$ python -q
>>> import numpy as np
>>> import numpy.linalg as la
>>> np.set_printoptions(precision=3, suppress=True, linewidth=160, legacy="1.25")
>>> rd = lambda a: np.round(a, 3) + 0
>>> M = np.loadtxt("test6.csv", delimiter=",")
>>> M
array([[0., 1., 0., 1., 1., 1., 0., 0., 1., 1., 1., 1., 0., 0., 1.],
       [1., 0., 0., 1., 1., 1., 0., 0., 1., 1., 1., 0., 1., 0., 0.],
       [0., 0., 0., 0., 0., 0., 0., 1., 0., 0., 0., 0., 0., 1., 0.],
       [1., 1., 0., 0., 1., 1., 1., 0., 1., 1., 1., 1., 1., 0., 1.],
       [1., 1., 0., 1., 0., 1., 1., 0., 1., 1., 1., 1., 1., 0., 1.],
       [1., 1., 0., 1., 1., 0., 1., 0., 0., 1., 1., 1., 1., 0., 1.],
       [0., 0., 0., 1., 1., 1., 0., 0., 1., 1., 0., 1., 1., 0., 1.],
       [0., 0., 1., 0., 0., 0., 0., 0., 0., 0., 0., 0., 0., 1., 0.],
       [1., 1., 0., 1., 1., 0., 1., 0., 0., 0., 1., 0., 1., 0., 0.],
       [1., 1., 0., 1., 1., 1., 1., 0., 0., 0., 0., 1., 1., 0., 1.],
       [1., 1., 0., 1., 1., 1., 0., 0., 1., 0., 0., 1., 1., 0., 1.],
       [1., 0., 0., 1., 1., 1., 1., 0., 0., 1., 1., 0., 1., 0., 1.],
       [0., 1., 0., 1., 1., 1., 1., 0., 1., 1., 1., 1., 0., 0., 1.],
       [0., 0., 1., 0., 0., 0., 0., 1., 0., 0., 0., 0., 0., 0., 0.],
       [1., 0., 0., 1., 1., 1., 1., 0., 0., 1., 1., 1., 1., 0., 0.]])
>>> x0 = np.array([-5, 2, -3, 5, 0, 1, -1, -5, 5, 1, -2, -3, -5, 5, -3])
>>> rhs = M @ x0
>>> coef, lr = np.zeros(15), 1 / la.norm(M, 2) ** 2
>>> for i in range(300):
...     coef -= lr * M.T @ (M @ coef - rhs)
...     if i % 50 == 0: print(i, round(la.norm(M @ coef - rhs), 3))
... 
0 19.812
50 5.836
100 3.228
150 2.017
200 1.396
250 1.063
>>> rd(la.cond(M))
63.297
>>> m1 = np.loadtxt("arr.csv", delimiter=",")
>>> m1
array([[ 16.,   8., -12.,  -4.,  20.,   0.,  20.,   8., -20.,  -4.,  -4.,  -4.,  20.],
       [  8.,   4.,  -6.,  -2.,  10.,   0.,  10.,   4., -10.,  -2.,  -2.,  -2.,  10.],
       [-12.,  -6.,   9.,   3., -15.,   0., -15.,  -6.,  15.,   3.,   3.,   3., -15.],
       [ -4.,  -2.,   3.,   1.,  -5.,   0.,  -5.,  -2.,   5.,   1.,   1.,   1.,  -5.],
       [ 20.,  10., -15.,  -5.,  25.,   0.,  25.,  10., -25.,  -5.,  -5.,  -5.,  25.],
       [  0.,   0.,   0.,   0.,   0.,   0.,   0.,   0.,   0.,   0.,   0.,   0.,   0.],
       [ 20.,  10., -15.,  -5.,  25.,   0.,  25.,  10., -25.,  -5.,  -5.,  -5.,  25.],
       [  8.,   4.,  -6.,  -2.,  10.,   0.,  10.,   4., -10.,  -2.,  -2.,  -2.,  10.],
       [-20., -10.,  15.,   5., -25.,   0., -25., -10.,  25.,   5.,   5.,   5., -25.],
       [ -4.,  -2.,   3.,   1.,  -5.,   0.,  -5.,  -2.,   5.,   1.,   1.,   1.,  -5.],
       [ -4.,  -2.,   3.,   1.,  -5.,   0.,  -5.,  -2.,   5.,   1.,   1.,   1.,  -5.],
       [ -4.,  -2.,   3.,   1.,  -5.,   0.,  -5.,  -2.,   5.,   1.,   1.,   1.,  -5.],
       [ 20.,  10., -15.,  -5.,  25.,   0.,  25.,  10., -25.,  -5.,  -5.,  -5.,  25.]])
>>> def softmax(z):
...     e = np.exp(z - z.max(axis=-1, keepdims=True))
...     return e / e.sum(axis=-1, keepdims=True)
... 
>>> rd(softmax(10 * m1[10]))
array([0., 0., 0., 0., 0., 0., 0., 0., 1., 0., 0., 0., 0.])
>>> rd(softmax(m1[10] + 3))
array([0.   , 0.001, 0.111, 0.015, 0.   , 0.006, 0.   , 0.001, 0.821, 0.015, 0.015, 0.015, 0.   ])
>>> att = m1 @ m1.T / np.sqrt(13)
>>> softmax(att)[10] @ m1
array([-20., -10.,  15.,   5., -25.,   0., -25., -10.,  25.,   5.,   5.,   5., -25.])
>>> w, V = la.eigh(m1)
>>> rd(la.eigvalsh(m1 @ m1))
array([    0.,     0.,     0.,     0.,     0.,     0.,     0.,     0.,     0.,     0.,     0.,     0., 18769.])
>>> rd(la.svd(m1, compute_uv=False))
array([137.,   0.,   0.,   0.,   0.,   0.,   0.,   0.,   0.,   0.,   0.,   0.,   0.])
>>> np.abs(V[:, -1]).round(6).argmax()
4
>>> np.unique(w.round(6) + 0, return_counts=True)[1]
array([12,  1])
>>> rd(np.abs(V[:, -1]))
array([0.342, 0.171, 0.256, 0.085, 0.427, 0.   , 0.427, 0.171, 0.427, 0.085, 0.085, 0.085, 0.427])
>>> rd(w)
array([  0.,   0.,   0.,   0.,   0.,   0.,   0.,   0.,   0.,   0.,   0.,   0., 137.])
>>> K = np.array([[3, 3, 3, 3, 3, 3, 3, 3],
...     [3, 6, 6, 6, 6, 6, 6, 6],
...     [3, 6, 9, 9, 9, 9, 9, 9],
...     [3, 6, 9, 12, 12, 12, 12, 12],
...     [3, 6, 9, 12, 15, 15, 15, 15],
...     [3, 6, 9, 12, 15, 18, 18, 18],
...     [3, 6, 9, 12, 15, 18, 21, 21],
...     [3, 6, 9, 12, 15, 18, 21, 24]])
>>> K
array([[ 3,  3,  3,  3,  3,  3,  3,  3],
       [ 3,  6,  6,  6,  6,  6,  6,  6],
       [ 3,  6,  9,  9,  9,  9,  9,  9],
       [ 3,  6,  9, 12, 12, 12, 12, 12],
       [ 3,  6,  9, 12, 15, 15, 15, 15],
       [ 3,  6,  9, 12, 15, 18, 18, 18],
       [ 3,  6,  9, 12, 15, 18, 21, 21],
       [ 3,  6,  9, 12, 15, 18, 21, 24]])
>>> rd(la.norm(K[3], 1)), rd(la.norm(K[3], np.inf))
(78.0, 12.0)
>>> rd(la.norm(K, 1)), rd(la.norm(K, np.inf))
(108.0, 108.0)
>>> rd(la.norm(K[3] - K[4]))
6.0
>>> rd(la.norm(K, axis=1))
array([ 8.485, 16.155, 23.043, 29.086, 34.205, 38.301, 41.243, 42.849])
>>> rd(la.norm(K) ** 2 / la.norm(K, 2) ** 2)
1.016
>>> la.norm(K, axis=1).argmax()
7
>>> K[3] @ K[4]
990
>>> x0 = np.ones(8)
>>> for _ in range(3):
...     x0 = K @ x0
...     x0 /= la.norm(x0)
...     print(round(x0 @ K @ x0, 3))
... 
87.983
88.095
88.096
>>> rd(x0)
array([0.089, 0.175, 0.256, 0.327, 0.387, 0.434, 0.466, 0.483])
>>> K.reshape(-1, 2)
array([[ 3,  3],
       [ 3,  3],
       [ 3,  3],
       [ 3,  3],
       [ 3,  6],
       [ 6,  6],
       [ 6,  6],
       [ 6,  6],
       [ 3,  6],
       [ 9,  9],
       [ 9,  9],
       [ 9,  9],
       [ 3,  6],
       [ 9, 12],
       [12, 12],
       [12, 12],
       [ 3,  6],
       [ 9, 12],
       [15, 15],
       [15, 15],
       [ 3,  6],
       [ 9, 12],
       [15, 18],
       [18, 18],
       [ 3,  6],
       [ 9, 12],
       [15, 18],
       [21, 21],
       [ 3,  6],
       [ 9, 12],
       [15, 18],
       [21, 24]])
>>> K.ravel(order="F")
array([ 3,  3,  3,  3,  3,  3,  3,  3,  3,  6,  6,  6,  6,  6,  6,  6,  3,  6,  9,  9,  9,  9,  9,  9,  3,  6,  9, 12, 12, 12, 12, 12,  3,  6,  9, 12, 15, 15,
       15, 15,  3,  6,  9, 12, 15, 18, 18, 18,  3,  6,  9, 12, 15, 18, 21, 21,  3,  6,  9, 12, 15, 18, 21, 24])
>>> T = K.reshape(8, 2, -1)
>>> np.swapaxes(T, 1, 2)[5]
array([[ 3, 15],
       [ 6, 18],
       [ 9, 18],
       [12, 18]])
>>> np.einsum("ihd,ihd->ih", T, T)
array([[  36,   36],
       [ 117,  144],
       [ 207,  324],
       [ 270,  576],
       [ 270,  900],
       [ 270, 1197],
       [ 270, 1431],
       [ 270, 1566]])
>>> T[:, 0]
array([[ 3,  3,  3,  3],
       [ 3,  6,  6,  6],
       [ 3,  6,  9,  9],
       [ 3,  6,  9, 12],
       [ 3,  6,  9, 12],
       [ 3,  6,  9, 12],
       [ 3,  6,  9, 12],
       [ 3,  6,  9, 12]])
